$ ipython --no-banner

In [1]: import numpy as np

In [2]: from numpy import linalg as LA

In [3]: np.set_printoptions(suppress=True, linewidth=140)

In [4]: rd = lambda a: np.round(a, 2) + 0

In [5]: J = np.load("run17.npy")

In [6]: J
Out[6]: 
array([[-1.14, -4.36, -2.17],
       [-2.75,  2.01, -3.66],
       [ 2.03, -0.74, -4.51],
       [ 0.79,  0.85, -4.86],
       [-1.57,  3.12,  3.57],
       [ 1.52, -4.74,  0.46],
       [ 0.42, -4.94,  0.62],
       [ 0.81, -4.32, -2.38],
       [ 3.36,  1.47, -3.4 ],
       [ 0.61, -2.  , -4.54],
       [ 1.99, -4.58,  0.28],
       [-3.65, -2.5 ,  2.34],
       [ 4.05,  0.72, -2.84],
       [-2.2 ,  4.49, -0.08],
       [ 0.59, -3.02, -3.94],
       [ 0.41, -4.16,  2.75]])

In [7]: A2 = np.c_[J[:, :2] @ np.array([[1, 6], [-4, -4]]), np.array([5, 4, 2, 2, 2, 1, 2, 1, 3, 5, 2, 5, 3, 2, 2, 0])]

In [8]: rd(A2)
Out[8]: 
array([[ 16.3 ,  10.6 ,   5.  ],
       [-10.79, -24.54,   4.  ],
       [  4.99,  15.14,   2.  ],
       [ -2.61,   1.34,   2.  ],
       [-14.05, -21.9 ,   2.  ],
       [ 20.48,  28.08,   1.  ],
       [ 20.18,  22.28,   2.  ],
       [ 18.09,  22.14,   1.  ],
       [ -2.52,  14.28,   3.  ],
       [  8.61,  11.66,   5.  ],
       [ 20.31,  30.26,   2.  ],
       [  6.35, -11.9 ,   5.  ],
       [  1.17,  21.42,   3.  ],
       [-20.16, -31.16,   2.  ],
       [ 12.67,  15.62,   2.  ],
       [ 17.05,  19.1 ,   0.  ]])

In [9]: rd(LA.lstsq(J, A2[:, 0])[0])
Out[9]: array([ 1., -4.,  0.])

In [10]: rd(LA.norm(LA.qr(J)[0].T @ A2, axis=0) ** 2 / ((A2 ** 2).sum(axis=0) + 1e-12))
Out[10]: array([1.  , 1.  , 0.45])

In [11]: print(LA.matrix_rank(np.c_[J, A2]))
4

In [12]: rd(LA.norm(A2 - J @ LA.lstsq(J, A2)[0], axis=0))
Out[12]: array([0.  , 0.  , 8.72])

In [13]: X = np.load("m.npy")

In [14]: X
Out[14]: 
array([[ -2, -18,  -2, -18],
       [  6,   6,   6,   6],
       [ -2, -18,  -2, -18],
       [  6,   6,   6,   6]])

In [15]: # looks like rank 2

In [16]: Uu, sv, Vh = LA.svd(X)

In [17]: print(np.argmax(sv[:-1] / (sv[1:] + 1e-6)) + 1)
2

In [18]: A2 = Uu[:, :2] @ np.diag(sv[:2]) @ Vh[:2]

In [19]: rd(A2)
Out[19]: 
array([[ -2., -18.,  -2., -18.],
       [  6.,   6.,   6.,   6.],
       [ -2., -18.,  -2., -18.],
       [  6.,   6.,   6.,   6.]])

In [20]: LA.matrix_rank(X, rtol=0.05)
Out[20]: np.int64(2)

In [21]: rd(np.abs(X - A2).max())
Out[21]: np.float64(0.0)

In [22]: print(rd(LA.norm(X - A2) / LA.norm(X)))
0.0

In [23]: [round(float(x), 2) for x in LA.svd(A2, compute_uv=False)[:3]]
Out[23]: [38.75, 9.91, 0.0]

In [24]: LA.cond(A2) > 100
Out[24]: np.True_

In [25]: rd(LA.norm(A2, 2) / LA.norm(A2))
Out[25]: np.float64(0.97)

In [26]: np.argsort(-LA.norm(A2, axis=0).round(6), kind="stable")[:3]
Out[26]: array([1, 3, 0])

In [27]: rk = LA.matrix_rank(X)

In [28]: rk
Out[28]: np.int64(2)

In [29]: N = LA.svd(X)[2][rk:].T

In [30]: LA.matrix_rank(X.T @ X), LA.matrix_rank(X @ X.T)
Out[30]: (np.int64(2), np.int64(2))

In [31]: np.allclose(X @ N, 0)
Out[31]: True

In [32]: mat = np.load("test6.npy")

In [33]: mat
Out[33]: 
array([[ 0, -1,  3],
       [ 1,  0, -2],
       [-3,  2,  0]])

In [34]: # rank 2

In [35]: P = np.triu(np.array([[3, 3, 1], [0, 1, 2], [3, 3, 2]]), 1) + np.eye(3)

In [36]: A2 = P @ mat @ LA.inv(P)

In [37]: print(A2)
[[  0.   1.  -5.]
 [ -5.  19. -35.]
 [ -3.  11. -19.]]

In [38]: rd(LA.det(A2))
Out[38]: np.float64(0.0)

In [39]: rk = LA.matrix_rank(mat)

In [40]: print(rk)
2

In [41]: N = LA.svd(mat)[2][rk:].T

In [42]: rd(mat @ N)
Out[42]: 
array([[0.],
       [0.],
       [0.]])

In [43]: LA.matrix_rank(mat.T @ mat), LA.matrix_rank(mat @ mat.T)
Out[43]: (np.int64(2), np.int64(2))

In [44]: print([int(LA.matrix_rank(mat[:i])) for i in range(1, len(mat) + 1)])
[1, 2, 2]

In [45]: print(N.shape)
(3, 1)

In [46]: rd(N[:, 0] / N[np.abs(N[:, 0]).round(6).argmax(), 0])
Out[46]: array([0.67, 1.  , 0.33])

In [47]: np.allclose(mat @ N, 0)
Out[47]: True

In [48]: [int(LA.matrix_rank(mat[:, :j + 1])) for j in range(3)]
Out[48]: [1, 2, 2]

In [49]: rd(N @ N.T)
Out[49]: 
array([[0.29, 0.43, 0.14],
       [0.43, 0.64, 0.21],
       [0.14, 0.21, 0.07]])

In [50]: Uu, sv, Vh = LA.svd(mat)

In [51]: np.argmax(sv[:-1] / (sv[1:] + 1e-6)) + 1
Out[51]: np.int64(2)

In [52]: rd(sv)
Out[52]: array([3.74, 3.74, 0.  ])

In [53]: A2 = Uu[:, :2] @ np.diag(sv[:2]) @ Vh[:2]

In [54]: rd(LA.norm(mat - A2) / LA.norm(mat))
Out[54]: np.float64(0.0)

In [55]: LA.matrix_rank(A2)
Out[55]: np.int64(2)

In [56]: rd(np.abs(mat - A2).max())
Out[56]: np.float64(0.0)

In [57]: rd(LA.det(mat.T))
Out[57]: np.float64(0.0)

In [58]: np.einsum("ii->", mat)
Out[58]: np.int64(0)

In [59]: rd(LA.det(2 * mat)), rd(LA.det(mat))
Out[59]: (np.float64(0.0), np.float64(0.0))

In [60]: np.kron(np.eye(2, dtype=int), mat)
Out[60]: 
array([[ 0, -1,  3,  0,  0,  0],
       [ 1,  0, -2,  0,  0,  0],
       [-3,  2,  0,  0,  0,  0],
       [ 0,  0,  0,  0, -1,  3],
       [ 0,  0,  0,  1,  0, -2],
       [ 0,  0,  0, -3,  2,  0]])

In [61]: rd(LA.eigvals(mat))
Out[61]: array([0.+3.74j, 0.-3.74j, 0.+0.j  ])

In [62]: np.einsum("ij,ji->", mat, mat)
Out[62]: np.int64(-28)

In [63]: rd(np.poly(mat))
Out[63]: array([ 1.,  0., 14.,  0.])

In [64]: Q, _ = LA.qr(np.array([[-1.1], [0.7], [-0.8], [1.0]]))

In [65]: K = Q @ Q.T

In [66]: rd(K)
Out[66]: 
array([[ 0.36, -0.23,  0.26, -0.33],
       [-0.23,  0.15, -0.17,  0.21],
       [ 0.26, -0.17,  0.19, -0.24],
       [-0.33,  0.21, -0.24,  0.3 ]])

In [67]: A2 = np.array([[1, 2], [1, 1], [2, 0], [0, 1]])

In [68]: LA.matrix_rank(K @ A2)
Out[68]: np.int64(1)

In [69]: rd(K @ A2)
Out[69]: 
array([[ 0.66,  0.16],
       [-0.42, -0.1 ],
       [ 0.48,  0.12],
       [-0.6 , -0.15]])

In [70]: LA.matrix_rank(np.vstack([K, A2.T]))
Out[70]: np.int64(3)

In [71]: W1 = np.array([[2, -8, -8, -8], [-3, -5, 3, 2], [1, 3, 4, -5], [-6, 3, 3, 6]])

In [72]: c = np.array([2, 0, 2, 1])

In [73]: act = np.maximum(K @ W1 + c, 0)

In [74]: print((act > 0).mean(axis=0))
[0.5 0.5 0.5 0.5]

In [75]: LA.matrix_rank(act)
Out[75]: np.int64(3)

In [76]: (act > 0).astype(int)
Out[76]: 
array([[1, 0, 0, 0],
       [0, 1, 1, 1],
       [1, 0, 0, 0],
       [0, 1, 1, 1]])

In [77]: rd(act)
Out[77]: 
array([[5.66, 0.  , 0.  , 0.  ],
       [0.  , 1.24, 4.24, 5.23],
       [4.66, 0.  , 0.  , 0.  ],
       [0.  , 1.77, 5.2 , 7.05]])

In [78]: basis = np.array([[2, -3], [-3, 2], [0, 1], [-2, 2]])

In [79]: rd(act @ basis)
Out[79]: 
array([[ 11.31, -16.97],
       [-14.18,  17.18],
       [  9.32, -13.98],
       [-19.4 ,  22.83]])

In [80]: (act @ basis).round(6).argmax(axis=1)
Out[80]: array([0, 1, 0, 1])

In [81]: print(W1 @ basis)
[[ 44 -46]
 [  5   6]
 [  3  -3]
 [-33  39]]
